% ipython --no-banner

In [1]: import numpy as np

In [2]: from numpy import linalg as LA

In [3]: np.set_printoptions(precision=2, suppress=True, linewidth=140)

In [4]: arr = np.loadtxt("w.csv", delimiter=",")

In [5]: arr
Out[5]: 
array([[ 1.64,  0.51, -0.14, -0.02,  0.4 , -0.04, -0.42,  0.03, -0.51, -0.34,  0.31,  0.27],
       [ 0.51,  1.86,  0.48, -0.03, -0.25,  0.01, -0.51, -0.16,  0.44, -0.55, -0.37,  0.33],
       [-0.14,  0.48,  1.35,  0.08, -0.15,  0.24,  0.54, -0.11,  0.43, -0.08, -0.32, -0.05],
       [-0.02, -0.03,  0.08,  0.54,  0.34,  0.22, -0.43,  0.59, -0.04,  0.24, -0.53, -0.36],
       [ 0.4 , -0.25, -0.15,  0.34,  1.34,  0.62, -0.35, -0.03, -0.08,  0.85,  0.09, -0.16],
       [-0.04,  0.01,  0.24,  0.22,  0.62,  1.72, -0.13, -0.21, -0.69, -0.43,  0.01, -0.31],
       [-0.42, -0.51,  0.54, -0.43, -0.35, -0.13,  1.15, -0.62, -0.18,  0.18,  0.29,  0.49],
       [ 0.03, -0.16, -0.11,  0.59, -0.03, -0.21, -0.62,  1.99,  0.12,  0.11, -0.47,  0.56],
       [-0.51,  0.44,  0.43, -0.04, -0.08, -0.69, -0.18,  0.12,  1.72,  0.31,  0.01, -0.48],
       [-0.34, -0.55, -0.08,  0.24,  0.85, -0.43,  0.18,  0.11,  0.31,  1.55, -0.17,  0.32],
       [ 0.31, -0.37, -0.32, -0.53,  0.09,  0.01,  0.29, -0.47,  0.01, -0.17,  0.9 ,  0.22],
       [ 0.27,  0.33, -0.05, -0.36, -0.16, -0.31,  0.49,  0.56, -0.48,  0.32,  0.22,  2.24]])

In [6]: # rank 8

In [7]: np.round(np.sort(np.abs(LA.eigvals(arr))), 2) + 0
Out[7]: array([0., 0., 0., 0., 1., 1., 2., 2., 3., 3., 3., 3.])

In [8]: np.allclose(arr @ arr.T, arr.T @ arr)
Out[8]: True

In [9]: np.allclose(arr, arr.T)
Out[9]: True

In [10]: round(np.abs(LA.eigvals(arr)).max(), 2)
Out[10]: np.float64(3.0)

In [11]: round(LA.det(arr), 2)
Out[11]: np.float64(0.0)

In [12]: W = np.array([[0, 0, -3, -2, -3],
    ...:     [2, -2, -2, -3, 1],
    ...:     [-2, -3, 1, -1, -2],
    ...:     [1, 0, 2, -1, 1],
    ...:     [2, 0, 3, -1, -1],
    ...:     [2, 1, -3, 3, -2],
    ...:     [3, 3, -2, 3, -3],
    ...:     [-2, 0, -3, -2, -1],
    ...:     [1, 1, 2, 1, 0],
    ...:     [-3, -2, 2, 3, -1],
    ...:     [-3, -3, -3, -2, 2],
    ...:     [3, 3, -2, 0, 0]])

In [13]: beta = np.array([5, -8, -4, 2, -7])

In [14]: H = np.maximum(arr @ W + beta, 0)

In [15]: (H > 0).astype(int)
Out[15]: 
array([[1, 0, 0, 0, 0],
       [1, 0, 0, 0, 0],
       [1, 0, 0, 1, 0],
       [1, 0, 0, 1, 0],
       [1, 0, 1, 1, 0],
       [1, 0, 0, 1, 0],
       [1, 0, 0, 1, 0],
       [1, 0, 0, 0, 0],
       [1, 0, 1, 1, 0],
       [1, 0, 1, 1, 0],
       [1, 0, 0, 1, 0],
       [1, 0, 0, 1, 0]])

In [16]: (H > 0).mean(axis=0)
Out[16]: array([1.  , 0.  , 0.25, 0.75, 0.  ])

In [17]: C = np.array([[2, 9], [1, 6], [4, 2], [2, 3], [0, 5]])

In [18]: W @ C
Out[18]: 
array([[-16, -27],
       [-12,  -2],
       [ -5, -47],
       [  8,  15],
       [ 14,  16],
       [ -1,  17],
       [  7,  35],
       [-20, -35],
       [ 13,  22],
       [  6, -31],
       [-25, -47],
       [  1,  41]])

In [19]: rk = LA.matrix_rank(arr)

In [20]: rk
Out[20]: np.int64(8)

In [21]: N = LA.svd(arr)[2][rk:].T

In [22]: np.round(N @ N.T, 2) + 0
Out[22]: 
array([[ 0.16, -0.07, -0.11, -0.02, -0.17,  0.18,  0.06, -0.03,  0.16,  0.09, -0.15,  0.03],
       [-0.07,  0.24, -0.07,  0.01,  0.03, -0.03,  0.22,  0.18, -0.13,  0.09,  0.19, -0.18],
       [-0.11, -0.07,  0.24, -0.08,  0.  , -0.1 , -0.33, -0.06, -0.14,  0.02,  0.12,  0.04],
       [-0.02,  0.01, -0.08,  0.78, -0.09, -0.04,  0.11, -0.18,  0.09, -0.1 ,  0.27,  0.14],
       [-0.17,  0.03,  0.  , -0.09,  0.45, -0.25,  0.11,  0.04, -0.07, -0.34, -0.1 ,  0.01],
       [ 0.18, -0.03, -0.1 , -0.04, -0.25,  0.21,  0.05,  0.  ,  0.13,  0.18, -0.09, -0.01],
       [ 0.06,  0.22, -0.33,  0.11,  0.11,  0.05,  0.54,  0.16,  0.09, -0.06, -0.06, -0.14],
       [-0.03,  0.18, -0.06, -0.18,  0.04,  0.  ,  0.16,  0.18, -0.1 ,  0.09,  0.05, -0.17],
       [ 0.16, -0.13, -0.14,  0.09, -0.07,  0.13,  0.09, -0.1 ,  0.22, -0.06, -0.22,  0.11],
       [ 0.09,  0.09,  0.02, -0.1 , -0.34,  0.18, -0.06,  0.09, -0.06,  0.36,  0.15, -0.13],
       [-0.15,  0.19,  0.12,  0.27, -0.1 , -0.09, -0.06,  0.05, -0.22,  0.15,  0.44, -0.1 ],
       [ 0.03, -0.18,  0.04,  0.14,  0.01, -0.01, -0.14, -0.17,  0.11, -0.13, -0.1 ,  0.17]])

In [23]: [int(LA.matrix_rank(arr[:i])) for i in range(1, len(arr) + 1)]
Out[23]: [1, 2, 3, 4, 5, 6, 7, 8, 8, 8, 8, 8]
